$ python3 -q
>>> import numpy as np
>>> import numpy.linalg as la
>>> np.set_printoptions(suppress=True, linewidth=100)
>>> J = np.load("sample3.npy")
>>> print(J)
[[ 3.  3.  0.  0.  0.  0.  0.  0.  0.]
 [ 3.  1.  3.  0.  0.  0.  0.  0.  0.]
 [ 0.  3. -3.  3.  0.  0.  0.  0.  0.]
 [ 0.  0.  3. -1.  3.  0.  0.  0.  0.]
 [ 0.  0.  0.  3.  2.  3.  0.  0.  0.]
 [ 0.  0.  0.  0.  3.  2.  3.  0.  0.]
 [ 0.  0.  0.  0.  0.  3.  2.  3.  0.]
 [ 0.  0.  0.  0.  0.  0.  3. -1.  3.]
 [ 0.  0.  0.  0.  0.  0.  0.  3.  2.]]
>>> # symmetric
>>> x = np.array([2, 1, 0, 0, 2, 2, 2, 1, 2])
>>> a = np.maximum(J @ x, 0)
>>> print(J * (a > 1e-9)[:, None])
[[ 3.  3.  0.  0.  0.  0.  0.  0.  0.]
 [ 3.  1.  3.  0.  0.  0.  0.  0.  0.]
 [ 0.  3. -3.  3.  0.  0.  0.  0.  0.]
 [ 0.  0.  3. -1.  3.  0.  0.  0.  0.]
 [ 0.  0.  0.  3.  2.  3.  0.  0.  0.]
 [ 0.  0.  0.  0.  3.  2.  3.  0.  0.]
 [ 0.  0.  0.  0.  0.  3.  2.  3.  0.]
 [ 0.  0.  0.  0.  0.  0.  3. -1.  3.]
 [ 0.  0.  0.  0.  0.  0.  0.  3.  2.]]
>>> print(np.flatnonzero(a > 1e-9))
[0 1 2 3 4 5 6 7 8]
>>> Y = J / la.norm(J, axis=1, keepdims=True)
>>> G = Y @ Y.T
>>> print(np.round(la.norm(Y, axis=1), 1))
[1. 1. 1. 1. 1. 1. 1. 1. 1.]
>>> print(G[5].round(1))
[0.  0.  0.  0.4 0.5 1.  0.5 0.4 0. ]
>>> print((np.abs(G) > 0.9).astype(int))
[[1 0 0 0 0 0 0 0 0]
 [0 1 0 0 0 0 0 0 0]
 [0 0 1 0 0 0 0 0 0]
 [0 0 0 1 0 0 0 0 0]
 [0 0 0 0 1 0 0 0 0]
 [0 0 0 0 0 1 0 0 0]
 [0 0 0 0 0 0 1 0 0]
 [0 0 0 0 0 0 0 1 0]
 [0 0 0 0 0 0 0 0 1]]
>>> print((G - 2 * np.eye(9)).round(6).argmax(axis=1))
[1 0 0 1 5 4 5 5 6]
>>> print(round(np.degrees(np.arccos(np.clip(G[5, 4], -1, 1))), 1))
56.9
>>> print(G.round(1))
[[ 1.   0.6  0.4  0.   0.   0.   0.   0.   0. ]
 [ 0.6  1.  -0.3  0.5  0.   0.   0.   0.   0. ]
 [ 0.4 -0.3  1.  -0.5  0.4  0.   0.   0.   0. ]
 [ 0.   0.5 -0.5  1.   0.1  0.4  0.   0.   0. ]
 [ 0.   0.   0.4  0.1  1.   0.5  0.4  0.   0. ]
 [ 0.   0.   0.   0.4  0.5  1.   0.5  0.4  0. ]
 [ 0.   0.   0.   0.   0.4  0.5  1.   0.1  0.5]
 [ 0.   0.   0.   0.   0.   0.4  0.1  1.   0.2]
 [ 0.   0.   0.   0.   0.   0.   0.5  0.2  1. ]]
>>> mat = np.array([[3.0, -0.1, -0.8, 0.0],
...     [7.0, -0.2, -2.0, 0.8],
...     [-1.0, 0.5, 0.5, -0.7],
...     [0.0, 2.0, 0.3, -1.0],
...     [-7.0, -1.2, 0.8, -0.2]])
>>> theta = np.radians(135)
>>> R = np.eye(9)
>>> R[4, 4] = R[2, 2] = np.cos(theta)
>>> R[4, 2], R[2, 4] = -np.sin(theta), np.sin(theta)
>>> print(R.round(1))
[[ 1.   0.   0.   0.   0.   0.   0.   0.   0. ]
 [ 0.   1.   0.   0.   0.   0.   0.   0.   0. ]
 [ 0.   0.  -0.7  0.   0.7  0.   0.   0.   0. ]
 [ 0.   0.   0.   1.   0.   0.   0.   0.   0. ]
 [ 0.   0.  -0.7  0.  -0.7  0.   0.   0.   0. ]
 [ 0.   0.   0.   0.   0.   1.   0.   0.   0. ]
 [ 0.   0.   0.   0.   0.   0.   1.   0.   0. ]
 [ 0.   0.   0.   0.   0.   0.   0.   1.   0. ]
 [ 0.   0.   0.   0.   0.   0.   0.   0.   1. ]]
>>> Y = J @ R.T
>>> print(np.allclose(J @ J.T, Y @ Y.T))
True
>>> print(np.round(np.abs(Y - J).max(axis=0), 1))
[0.  0.  5.1 0.  7.2 0.  0.  0.  0. ]
>>> print(np.round(la.svd(J, compute_uv=False), 1), np.round(la.svd(Y, compute_uv=False), 1))
[7.  6.5 5.7 4.7 4.4 2.9 2.6 1.  0.7] [7.  6.5 5.7 4.7 4.4 2.9 2.6 1.  0.7]
